>>> import numpy as np
>>> from numpy import linalg as LA
>>> np.set_printoptions(suppress=True, linewidth=160)
>>> J = np.load("block2.npy")
>>> print(J)
[[-1  0  1  2  3  4  5  6  7  8]
 [ 9 10 11 12 13 14 15 16 17 18]
 [19 20 21 22 23 24 25 26 27 28]
 [29 30 31 32 33 34 35 36 37 38]
 [39 40 41 42 43 44 45 46 47 48]
 [49 50 51 52 53 54 55 56 57 58]]
>>> print(J[1] @ J[4])
5955
>>> print(round(LA.norm(J[1], 1), 1), round(float(LA.norm(J[1], np.inf)), 1))
135.0 18.0
>>> print(round(LA.norm(J, "nuc"), 1))
269.5
>>> left, sig, vt = LA.svd(J)
>>> print(sig.round(1) + 0)
[258.1  11.4   0.    0.    0.    0. ]
>>> A2 = left[:, :2] @ np.diag(sig[:2]) @ vt[:2]
>>> print(A2.round(1) + 0)
[[-1.  0.  1.  2.  3.  4.  5.  6.  7.  8.]
 [ 9. 10. 11. 12. 13. 14. 15. 16. 17. 18.]
 [19. 20. 21. 22. 23. 24. 25. 26. 27. 28.]
 [29. 30. 31. 32. 33. 34. 35. 36. 37. 38.]
 [39. 40. 41. 42. 43. 44. 45. 46. 47. 48.]
 [49. 50. 51. 52. 53. 54. 55. 56. 57. 58.]]
>>> w1 = np.array([[4, 7, 5, 3, 2],
...     [0, 3, 3, 6, 1],
...     [0, 4, 5, 0, 7],
...     [2, 3, 8, 6, 8],
...     [7, 9, 2, 0, 5],
...     [2, 8, 9, 8, 9],
...     [4, 2, 0, 7, 5],
...     [1, 7, 2, 7, 7],
...     [8, 4, 6, 0, 1],
...     [2, 6, 5, 0, 6]])
>>> b = np.array([6, -3, -2, -1, -9])
>>> hid = np.maximum(J @ w1 + b, 0)
>>> print((hid > 0).astype(int))
[[1 1 1 1 1]
 [1 1 1 1 1]
 [1 1 1 1 1]
 [1 1 1 1 1]
 [1 1 1 1 1]
 [1 1 1 1 1]]
>>> print(LA.matrix_rank(hid))
2
>>> W2 = np.array([[0, 0, 0], [-2, -2, 0], [-1, 0, 1], [-2, 2, -2], [-1, -1, -2]])
>>> print(w1 @ W2)
[[-27 -10  -5]
 [-22   5 -11]
 [-20 -15  -9]
 [-34  -2 -20]
 [-25 -23  -8]
 [-50  -9 -25]
 [-23   5 -24]
 [-37  -7 -26]
 [-15  -9   4]
 [-23 -18  -7]]
>>> print(hid @ W2)
[[  -943   -325   -454]
 [ -3703  -1155  -1764]
 [ -6463  -1985  -3074]
 [ -9223  -2815  -4384]
 [-11983  -3645  -5694]
 [-14743  -4475  -7004]]
